% python3 -q
>>> import numpy as np
>>> from numpy import linalg as LA
>>> np.set_printoptions(suppress=True, linewidth=200)
>>> rd = lambda a: np.round(a, 2) + 0
>>> J = np.loadtxt("mat.csv", delimiter=",")
>>> J
array([[1., 0.],
       [0., 1.]])
>>> J @ J.T
array([[1., 0.],
       [0., 1.]])
>>> print(rd(LA.norm(J, axis=0)))
[1. 1.]
>>> rd(LA.svd(J, compute_uv=False))
array([1., 1.])
>>> ev, evecs = LA.eigh(J)
>>> x0 = np.array([1, 3])
>>> x0 @ J @ x0 / (x0 @ x0), ev[0], ev[-1]
(np.float64(1.0), np.float64(1.0), np.float64(1.0))
>>> evecs * np.sqrt(ev) @ evecs.T
array([[1., 0.],
       [0., 1.]])
>>> x0 @ J @ x0
np.float64(10.0)
>>> evecs * np.maximum(ev, 0) @ evecs.T
array([[1., 0.],
       [0., 1.]])
>>> X = np.load("arr.npy")
>>> print(X)
[[13  1  6  3]
 [ 1  2  2 -4]
 [ 6  2  4 -2]
 [ 3 -4 -2 10]]
>>> r0 = np.array([2, 3])
>>> np.cross(X[1, :3], X[3, :3])
array([  4,   8, -10])
>>> np.convolve(X[1], r0)
array([  2,   7,  10,  -2, -12])
>>> np.array([np.convolve(row, r0, "same") for row in X])
array([[ 26,  41,  15,  24],
       [  2,   7,  10,  -2],
       [ 12,  22,  14,   8],
       [  6,   1, -16,  14]])
>>> rank = LA.matrix_rank(X)
>>> print(rank)
2
>>> ns = LA.svd(X)[2][rank:].T
>>> ns.shape
(4, 2)
>>> print(np.allclose(X @ ns, 0))
True
>>> rd(X @ ns)
array([[0., 0.],
       [0., 0.],
       [0., 0.],
       [0., 0.]])
>>> [int(LA.matrix_rank(np.delete(X, i, axis=0))) for i in range(4)]
[2, 2, 2, 2]
>>> feats = np.load("block10.npy")
>>> print(feats)
[[1.   0.7  0.49 0.34 0.24]
 [0.7  1.   0.7  0.49 0.34]
 [0.49 0.7  1.   0.7  0.49]
 [0.34 0.49 0.7  1.   0.7 ]
 [0.24 0.34 0.49 0.7  1.  ]]
>>> rd(LA.matrix_power(feats, 3))
array([[5.  , 5.76, 5.81, 5.27, 4.3 ],
       [5.76, 6.78, 6.98, 6.42, 5.27],
       [5.81, 6.98, 7.4 , 6.98, 5.81],
       [5.27, 6.42, 6.98, 6.78, 5.76],
       [4.3 , 5.27, 5.81, 5.76, 5.  ]])
>>> np.trace(feats)
np.float64(5.0)
>>> assert feats == feats.T
Traceback (most recent call last):
  File "<python-input-32>", line 1, in <module>
    assert feats == feats.T
           ^^^^^^^^^^^^^^^^
ValueError: The truth value of an array with more than one element is ambiguous. Use a.any() or a.all()
>>> np.allclose(feats @ feats.T, feats.T @ feats)
True
>>> rd(np.sort(np.abs(LA.eigvals(feats))))
array([0.19, 0.25, 0.43, 1.02, 3.1 ])
>>> ev, evecs = LA.eigh(feats)
>>> rd(LA.svd(feats, compute_uv=False))
array([3.1 , 1.02, 0.43, 0.25, 0.19])
>>> rd(evecs.T @ evecs)
array([[1., 0., 0., 0., 0.],
       [0., 1., 0., 0., 0.],
       [0., 0., 1., 0., 0.],
       [0., 0., 0., 1., 0.],
       [0., 0., 0., 0., 1.]])
>>> np.unique(ev.round(6) + 0, return_counts=True)[1]
array([1, 1, 1, 1, 1])
>>> rd(ev)
array([0.19, 0.25, 0.43, 1.02, 3.1 ])
>>> rd(LA.eigvalsh(feats @ feats))
array([0.04, 0.06, 0.19, 1.03, 9.61])
>>> rd(evecs @ np.diag(ev) @ evecs.T)
array([[1.  , 0.7 , 0.49, 0.34, 0.24],
       [0.7 , 1.  , 0.7 , 0.49, 0.34],
       [0.49, 0.7 , 1.  , 0.7 , 0.49],
       [0.34, 0.49, 0.7 , 1.  , 0.7 ],
       [0.24, 0.34, 0.49, 0.7 , 1.  ]])
>>> rd(evecs.T @ feats @ evecs)
array([[0.19, 0.  , 0.  , 0.  , 0.  ],
       [0.  , 0.25, 0.  , 0.  , 0.  ],
       [0.  , 0.  , 0.43, 0.  , 0.  ],
       [0.  , 0.  , 0.  , 1.02, 0.  ],
       [0.  , 0.  , 0.  , 0.  , 3.1 ]])
>>> ev, evecs = LA.eig(feats)
>>> rd(np.sort(LA.eigvals(LA.inv(feats))))
array([0.32, 0.98, 2.3 , 3.94, 5.14])
>>> rd(np.prod(ev))
np.float64(0.07)
>>> rd(feats @ evecs[:, 0] - ev[0] * evecs[:, 0])
array([0., 0., 0., 0., 0.])
>>> r0 = np.array([-2, -2, -2])
>>> m1 = r0[np.abs(np.subtract.outer(np.arange(3), np.arange(3)))]
>>> m1
array([[-2, -2, -2],
       [-2, -2, -2],
       [-2, -2, -2]])
>>> left, sig, vt = LA.svd(m1)
>>> evecs = vt[:(sig > 1e-8).sum()]
>>> rng = np.random.default_rng(88)
>>> x0 = m1[2] + -2 * m1[1] + rng.integers(2) * np.eye(3)[2]
>>> print(x0)
[2. 2. 3.]
>>> print(np.allclose(evecs.T @ evecs @ x0, x0))
False
>>> rd(evecs.T @ evecs)
array([[0.33, 0.33, 0.33],
       [0.33, 0.33, 0.33],
       [0.33, 0.33, 0.33]])
>>> print(rd(np.diag(evecs.T @ evecs)))
[0.33 0.33 0.33]
>>> LA.matrix_rank(np.vstack([m1, x0]))
np.int64(2)
>>> arr = np.loadtxt("layer18.csv", delimiter=",")
>>> arr
array([[ 0.,  0., -1.],
       [ 0.,  0.,  5.],
       [-1.,  5.,  0.]])
>>> np.allclose(arr, arr.T)
True
>>> print(rd(LA.det(arr)))
0.0
>>> arr @ arr
array([[ 1., -5.,  0.],
       [-5., 25.,  0.],
       [ 0.,  0., 26.]])
>>> rd(LA.matrix_power(arr, 4))
array([[  26., -130.,    0.],
       [-130.,  650.,    0.],
       [   0.,    0.,  676.]])
>>> print(np.trace(arr))
0.0
>>> arr.inv()
Traceback (most recent call last):
  File "<python-input-66>", line 1, in <module>
    arr.inv()
    ^^^^^^^
AttributeError: 'numpy.ndarray' object has no attribute 'inv'
>>> (arr + arr.T) / 2
array([[ 0.,  0., -1.],
       [ 0.,  0.,  5.],
       [-1.,  5.,  0.]])
>>> (arr - arr.T) / 2
array([[0., 0., 0.],
       [0., 0., 0.],
       [0., 0., 0.]])
>>> assert arr == arr.T
Traceback (most recent call last):
  File "<python-input-69>", line 1, in <module>
    assert arr == arr.T
           ^^^^^^^^^^^^
ValueError: The truth value of an array with more than one element is ambiguous. Use a.any() or a.all()
>>> rd(np.sort(np.abs(LA.eigvals(arr))))
array([0. , 5.1, 5.1])
>>> rd(np.abs(LA.eigvals(arr)).max())
np.float64(5.1)
>>> data = -2 * np.eye(5) + np.ones((5, 5))
>>> data
array([[-1.,  1.,  1.,  1.,  1.],
       [ 1., -1.,  1.,  1.,  1.],
       [ 1.,  1., -1.,  1.,  1.],
       [ 1.,  1.,  1., -1.,  1.],
       [ 1.,  1.,  1.,  1., -1.]])
>>> ev, evecs = LA.eigh(data)
>>> x0 = np.array([0, 2, -1, 0, 1])
>>> rd(evecs * np.maximum(ev, 0) @ evecs.T)
array([[0.6, 0.6, 0.6, 0.6, 0.6],
       [0.6, 0.6, 0.6, 0.6, 0.6],
       [0.6, 0.6, 0.6, 0.6, 0.6],
       [0.6, 0.6, 0.6, 0.6, 0.6],
       [0.6, 0.6, 0.6, 0.6, 0.6]])
>>> rd(LA.eigvalsh(data[1:, 1:]))
array([-2., -2., -2.,  2.])
>>> rd(x0 @ data @ x0 / (x0 @ x0)), ev[0], ev[-1]
(np.float64(-1.33), np.float64(-2.0), np.float64(3.0))
>>> print((np.sign(evecs[:, -1].round(6)) == np.sign(evecs[0, -1].round(6))).astype(int))
[1 1 1 1 1]
>>> np.abs(data).sum(axis=1).max(), np.abs(ev).max()
(np.float64(5.0), np.float64(3.0))
>>> ev, evecs = LA.eigh(data)
>>> rd(np.abs(evecs[:, -1]))
array([0.45, 0.45, 0.45, 0.45, 0.45])
>>> rd(LA.svd(data, compute_uv=False))
array([3., 2., 2., 2., 2.])
>>> np.unique(ev.round(6) + 0, return_counts=True)[1]
array([4, 1])
>>> ev.sum(), np.trace(data)
(np.float64(-5.0), np.float64(-5.0))
>>> (data @ data)[0]
array([5., 1., 1., 1., 1.])
>>> np.fft.fft(data[0])
array([ 3.+0.j, -2.+0.j, -2.+0.j, -2.+0.j, -2.+0.j])
>>> np.sort(np.abs(np.fft.fft(data[0]))), rd(np.sort(LA.svd(data, compute_uv=False)))
(array([2., 2., 2., 2., 3.]), array([2., 2., 2., 2., 3.]))
